% python3 -q
>>> import numpy as np
>>> from numpy import linalg as LA
>>> np.set_printoptions(suppress=True, linewidth=100)
>>> W0 = np.loadtxt("test3.csv", delimiter=",")
>>> W0
array([[ 7.,  7.,  0.,  3.,  6.,  0.,  0.,  1.,  1.],
       [ 9.,  6.,  6.,  3.,  6.,  4.,  3.,  0.,  1.],
       [ 2.,  5.,  0.,  6.,  4.,  2.,  2.,  3.,  3.],
       [ 3.,  5.,  7.,  4.,  8.,  1.,  1.,  1.,  3.],
       [ 2.,  4.,  7.,  8.,  1.,  3.,  3.,  2.,  1.],
       [ 5.,  2.,  1.,  1.,  5.,  5.,  2.,  2.,  1.],
       [ 0.,  0.,  0.,  0.,  0.,  0.,  2.,  8.,  5.],
       [ 0.,  0.,  0.,  0.,  0.,  0.,  4., -3.,  9.],
       [ 0.,  0.,  0.,  0.,  0.,  0.,  5.,  0., -3.]])
>>> vec = np.array([-2, -2, -1, 1, -1, -2, 2, -1, 2])
>>> rhs = W0 @ vec
>>> rhs
array([-30., -39.,  -9., -22., -12., -25.,   6.,  29.,   4.])
>>> np.round(LA.solve(W0, rhs + W0[:, 4]), 3) + 0
array([-2., -2., -1.,  1.,  0., -2.,  2., -1.,  2.])
>>> vec = np.array([0, -1, -2, -1, 2, 0, -2, -3, -1])
>>> rhs = W0 @ vec
>>> c, lr = np.zeros(9), 1 / LA.norm(W0, 2) ** 2
>>> for i in range(300):
...     c -= lr * W0.T @ (W0 @ c - rhs)
...     if i % 50 == 0: print(i, round(LA.norm(W0 @ c - rhs), 3))
... 
0 35.202
50 2.989
100 1.137
150 0.468
200 0.258
250 0.211
>>> c.round(3)
array([-0.289, -0.458, -1.949, -1.329,  1.856,  0.255, -2.003, -2.998, -1.   ])
